$ python3 -q
>>> import numpy as np
>>> np.set_printoptions(precision=1, suppress=True, linewidth=200, legacy="1.25")
>>> def rd(a):
...     return np.round(a, 1) + 0
... 
>>> K = np.load("block2.npy")
>>> K
array([[-3, -4,  0,  9, 12,  0],
       [-4, -1, -2, 12,  3,  6],
       [-2, -5, -2,  6, 15,  6],
       [ 3,  4,  0, -3, -4,  0],
       [ 4,  1,  2, -4, -1, -2],
       [ 2,  5,  2, -2, -5, -2]])
>>> rd(K.mean(axis=0))
array([0. , 0. , 0. , 3. , 3.3, 1.3])
>>> np.zeros(6, 6)
Traceback (most recent call last):
  File "<python-input-6>", line 1, in <module>
    np.zeros(6, 6)
    ~~~~~~~~^^^^^^
TypeError: Cannot interpret '6' as a data type
>>> np.unravel_index(np.abs(K).argmax(), K.shape)
(2, 4)
>>> rd(np.linalg.norm(K))
30.8
>>> K.shape
(6, 6)
>>> K.sum(axis=1)
array([14, 14, 18,  0,  0,  0])
>>> K[:, 6]
Traceback (most recent call last):
  File "<python-input-11>", line 1, in <module>
    K[:, 6]
    ~^^^^^^
IndexError: index 6 is out of bounds for axis 1 with size 6
>>> x = np.array([0, 2, -2, -2, 0, 0])
>>> y = K @ x
>>> y
array([-26, -22, -18,  14,   6,  10])
>>> rd(np.linalg.solve(K, K[:, 2]))
array([0., 0., 1., 0., 0., 0.])
>>> rd(np.linalg.solve(K, 3 * y))
array([ 0.,  6., -6., -6.,  0.,  0.])
>>> rd(np.linalg.solve(K.T, K[0]))
array([1., 0., 0., 0., 0., 0.])
>>> O, _ = np.linalg.qr(np.array([[-2.5, -0.4, -0.2, 1.5],
...     [-0.8, -1.7, 1.6, 0.4],
...     [-0.1, 0.3, -0.6, 0.2],
...     [0.5, -1.9, 1.0, 0.2]]))
>>> evals = np.array([1, -3, 1, 2])
>>> m1 = O @ np.diag(evals) @ O.T
>>> rd(m1)
array([[ 1. ,  0. , -0.2,  0.1],
       [ 0. , -0.3,  0.7, -2. ],
       [-0.2,  0.7,  1.7,  0.2],
       [ 0.1, -2. ,  0.2, -1.4]])
>>> # symmetric
>>> x = np.array([3, -2, -2, -1])
>>> (m1 @ x).argmax()
3
>>> rd(m1 * x)
array([[ 3.1,  0. ,  0.4, -0.1],
       [ 0. ,  0.6, -1.3,  2. ],
       [-0.6, -1.3, -3.4, -0.2],
       [ 0.4,  4. , -0.4,  1.4]])
>>> np.linalg.norm(m1 @ x) <= np.linalg.norm(m1, 2) * np.linalg.norm(x) + 1e-9
True
>>> rd(m1 @ x)
array([ 3.4,  1.2, -5.5,  5.4])
>>> rd((m1 * x).sum(axis=1))
array([ 3.4,  1.2, -5.5,  5.4])
>>> rd(m1 @ np.ones(4))
array([ 1. , -1.6,  2.4, -3. ])
>>> rd(m1 @ (2 * x))
array([  6.8,   2.4, -11. ,  10.7])
>>> f = np.array([3, 7, -1, 6])
>>> A2 = m1 + np.outer(f, np.eye(4)[0])
>>> rd(A2)
array([[ 4. ,  0. , -0.2,  0.1],
       [ 7. , -0.3,  0.7, -2. ],
       [-1.2,  0.7,  1.7,  0.2],
       [ 6.1, -2. ,  0.2, -1.4]])
>>> np.linalg.matrix_rank(np.linalg.inv(A2) - np.linalg.inv(m1), tol=1e-8)
1
>>> C2 = A2.T @ A2
>>> rd(np.linalg.svd(A2, compute_uv=False) ** 2)
array([111.5,   3.9,   2. ,   0.8])
>>> rd(np.diag(C2))
array([104.4,   4.5,   3.4,   6. ])
>>> (A2 @ A2.T).shape
(4, 4)
>>> rd(np.linalg.eigvalsh(C2)[::-1])
array([111.5,   3.9,   2. ,   0.8])
>>> E = np.loadtxt("mat.csv", delimiter=",")
>>> E
array([[-1.,  2., -3.],
       [ 2., -1.,  2.],
       [-3.,  2., -1.]])
>>> # equal to its transpose
>>> evals, evecs = np.linalg.eig(E)
>>> rd(np.sort(np.linalg.eigvals(E.T)))
array([-5.7,  0.7,  2. ])
>>> rd(np.sort(np.linalg.eigvals(np.linalg.inv(E))))
array([-0.2,  0.5,  1.4])
>>> rd(E @ evecs[:, 0] - evals[0] * evecs[:, 0])
array([0., 0., 0.])
>>> rng = np.random.default_rng(8349)
>>> A2 = E + rng.integers(-2, 3, (3, 1)) @ rng.integers(-2, 3, (1, 3))
>>> A2
array([[-1.,  2., -3.],
       [ 2.,  0.,  0.],
       [-3.,  0.,  3.]])
>>> np.linalg.matrix_rank(A2 - E, tol=1e-8)
1
>>> arr = np.load("arr.npy")
>>> arr
array([[4., 1., 0.],
       [0., 4., 1.],
       [0., 0., 4.]])
>>> A2 = arr[0, 0] * arr[1:] - np.outer(arr[1:, 0], arr[0])
>>> A2
array([[ 0., 16.,  4.],
       [ 0.,  0., 16.]])
>>> np.linalg.matrix_rank(A2), np.linalg.matrix_rank(arr)
(2, 3)
>>> np.flatnonzero(~A2.round(6).any(axis=1))
array([], dtype=int64)
>>> A2 = arr / np.linalg.norm(arr, axis=1, keepdims=True)
>>> C2 = A2 @ A2.T
>>> (C2 - 2 * np.eye(3)).round(6).argmax(axis=1)
array([1, 2, 1])
>>> rd(C2[2])
array([0. , 0.2, 1. ])
>>> (np.abs(C2) > 0.9).astype(int)
array([[1, 0, 0],
       [0, 1, 0],
       [0, 0, 1]])
>>> np.argwhere(np.triu(np.abs(C2) > 0.95, 1))
array([], shape=(0, 2), dtype=int64)
>>> mat = np.load("out18.npy")
>>> mat
array([[24,  8],
       [27,  9],
       [18,  6],
       [ 9,  3],
       [18,  6],
       [24,  8]])
>>> # row 4 repeats row 2
>>> left, sigma, Vt = np.linalg.svd(mat)
>>> evecs = Vt[:(sigma > 1e-8).sum()]
>>> x = mat[2] + 2 * mat[5] + rng.integers(2) * np.eye(2)[1]
>>> x
array([66., 22.])
>>> rd(np.diag(evecs.T @ evecs))
array([0.9, 0.1])
>>> np.linalg.matrix_rank(np.vstack([mat, x]))
1
>>> np.allclose(evecs.T @ evecs @ x, x)
True
>>> A2 = mat[0, 0] * mat[1:] - np.outer(mat[1:, 0], mat[0])
>>> A2
array([[0, 0],
       [0, 0],
       [0, 0],
       [0, 0],
       [0, 0]])
>>> rd(mat[:, 0] / mat[0, 0])
array([1. , 1.1, 0.8, 0.4, 0.8, 1. ])
>>> left, sigma, Vt = np.linalg.svd(mat)
>>> rd(sigma)
array([53.9,  0. ])
>>> A2 = left[:, :1] @ np.diag(sigma[:1]) @ Vt[:1]
>>> np.linalg.matrix_rank(mat, rtol=0.05)
1
>>> rd(np.abs(mat - A2).max())
0.0
>>> np.linalg.matrix_rank(A2)
1
>>> rd(A2)
array([[24.,  8.],
       [27.,  9.],
       [18.,  6.],
       [ 9.,  3.],
       [18.,  6.],
       [24.,  8.]])
>>> rd(np.linalg.norm(mat - A2) / np.linalg.norm(mat))
0.0
>>> W0 = -1 * np.eye(2) + np.eye(2, k=1)
>>> W0
array([[-1.,  1.],
       [ 0., -1.]])
>>> # triangular
>>> def softmax(z):
...     e = np.exp(z - z.max(axis=-1, keepdims=True))
...     return e / e.sum(axis=-1, keepdims=True)
... 
>>> rd(softmax(W0[0] + 4))
array([0.1, 0.9])
>>> rd(softmax(W0[0]))
array([0.1, 0.9])
>>> att = W0 @ W0.T / np.sqrt(2)
>>> rd(softmax(att))
array([[0.9, 0.1],
       [0.2, 0.8]])
>>> A2 = W0 + rng.integers(-2, 3, (2, 1)) @ rng.integers(-2, 3, (1, 2))
>>> A2
array([[1., 5.],
       [1., 1.]])
>>> np.abs(A2 - W0).sum(axis=1)
array([6., 3.])
>>> x = np.array([-2, -3])
>>> h1 = np.maximum(W0 @ x, 0)
>>> W0.T @ h1
array([ 0., -3.])
>>> np.maximum(W0 @ (3 * x), 0)
array([0., 9.])
>>> np.maximum(W0 @ x, 0) - np.maximum(-W0 @ x, 0)
array([-1.,  3.])
>>> h1
array([0., 3.])
>>> np.flatnonzero(h1 > 1e-9)
array([1])
>>> W0 * (h1 > 1e-9)[:, None]
array([[-0.,  0.],
       [ 0., -1.]])
>>> hat = np.triu(np.array([[8, -5], [-1, -4]]), 1) + np.eye(2)
>>> A2 = hat @ W0 @ np.linalg.inv(hat)
>>> rd(np.linalg.det(A2))
1.0
>>> np.poly(A2)
array([1., 2., 1.])
>>> A2
array([[-1.,  1.],
       [ 0., -1.]])
>>> np.linalg.matrix_rank(A2)
2
>>> F = np.load("a.npy")
>>> F
array([[ 9, 16, 11],
       [27, 46, 29],
       [ 0,  0,  0],
       [ 9, 16, 11],
       [ 6, 11,  8],
       [ 0,  0,  0],
       [ 0,  0,  0],
       [ 0,  1,  2],
       [ 0,  0,  0],
       [ 0,  0,  0],
       [ 3,  6,  5],
       [ 0,  0,  0],
       [12, 21, 14],
       [15, 26, 17],
       [ 0,  0,  0],
       [ 0,  0,  0],
       [21, 36, 23],
       [ 6, 11,  8],
       [ 0,  0,  0],
       [27, 46, 29],
       [ 0,  0,  0],
       [ 0,  0,  0],
       [ 6, 11,  8],
       [18, 31, 20]])
>>> # row 3 repeats row 0
>>> rd(np.trace(np.linalg.pinv(F) @ F))
2.0
>>> np.unique(F.round(6), axis=0).shape
(10, 3)
>>> rd(F @ np.linalg.pinv(F) @ F)
array([[ 9., 16., 11.],
       [27., 46., 29.],
       [ 0.,  0.,  0.],
       [ 9., 16., 11.],
       [ 6., 11.,  8.],
       [ 0.,  0.,  0.],
       [ 0.,  0.,  0.],
       [ 0.,  1.,  2.],
       [ 0.,  0.,  0.],
       [ 0.,  0.,  0.],
       [ 3.,  6.,  5.],
       [ 0.,  0.,  0.],
       [12., 21., 14.],
       [15., 26., 17.],
       [ 0.,  0.,  0.],
       [ 0.,  0.,  0.],
       [21., 36., 23.],
       [ 6., 11.,  8.],
       [ 0.,  0.,  0.],
       [27., 46., 29.],
       [ 0.,  0.,  0.],
       [ 0.,  0.,  0.],
       [ 6., 11.,  8.],
       [18., 31., 20.]])
>>> Z = F[[7, 1]].astype(float)
>>> for _ in range(3):
...     idx = np.linalg.norm(F[:, None] - Z, axis=-1).argmin(axis=1)
...     Z = np.array([F[idx == j].mean(axis=0) for j in range(2)])
... 
>>> idx
array([0, 1, 0, 0, 0, 0, 0, 0, 0, 0, 0, 0, 1, 1, 0, 0, 1, 0, 0, 1, 0, 0, 0, 1])
>>> rd(Z)
array([[ 2.2,  4. ,  2.9],
       [20. , 34.3, 22. ]])
>>> rd(Z[1] - Z[0])
array([17.8, 30.3, 19.1])
>>> dist = np.linalg.norm(F[:, None] - F[None], axis=-1)
>>> dist[2].round(6).argsort(kind="stable")[:4]
array([2, 5, 6, 8])
>>> rd(dist[:5, :5])
array([[ 0. , 39.3, 21.4,  0. ,  6.6],
       [39.3,  0. , 60.7, 39.3, 45.9],
       [21.4, 60.7,  0. , 21.4, 14.9],
       [ 0. , 39.3, 21.4,  0. ,  6.6],
       [ 6.6, 45.9, 14.9,  6.6,  0. ]])
>>> (dist + 1e9 * np.eye(24)).round(6).argmin(axis=1)
array([ 3, 19,  5,  0, 17,  2,  2,  2,  2,  2,  4,  2,  0, 12,  2,  2, 23,  4,  2,  1,  2,  2,  4, 13])
>>> np.flatnonzero(dist[2] < dist.mean() / 2)
array([ 2,  5,  6,  7,  8,  9, 10, 11, 14, 15, 18, 20, 21])
>>> dist.shape
(24, 24)
>>> np.unravel_index(dist.round(6).argmax(), dist.shape)
(1, 2)
>>> rd(np.linalg.norm(F - F.mean(axis=0), axis=1))
array([ 6. , 45.3, 15.4,  6. ,  0.9, 15.4, 15.4, 13.7, 15.4, 15.4,  7.2, 15.4, 12.5, 19.1, 15.4, 15.4, 32.2,  0.9, 15.4, 45.3, 15.4, 15.4,  0.9, 25.6])
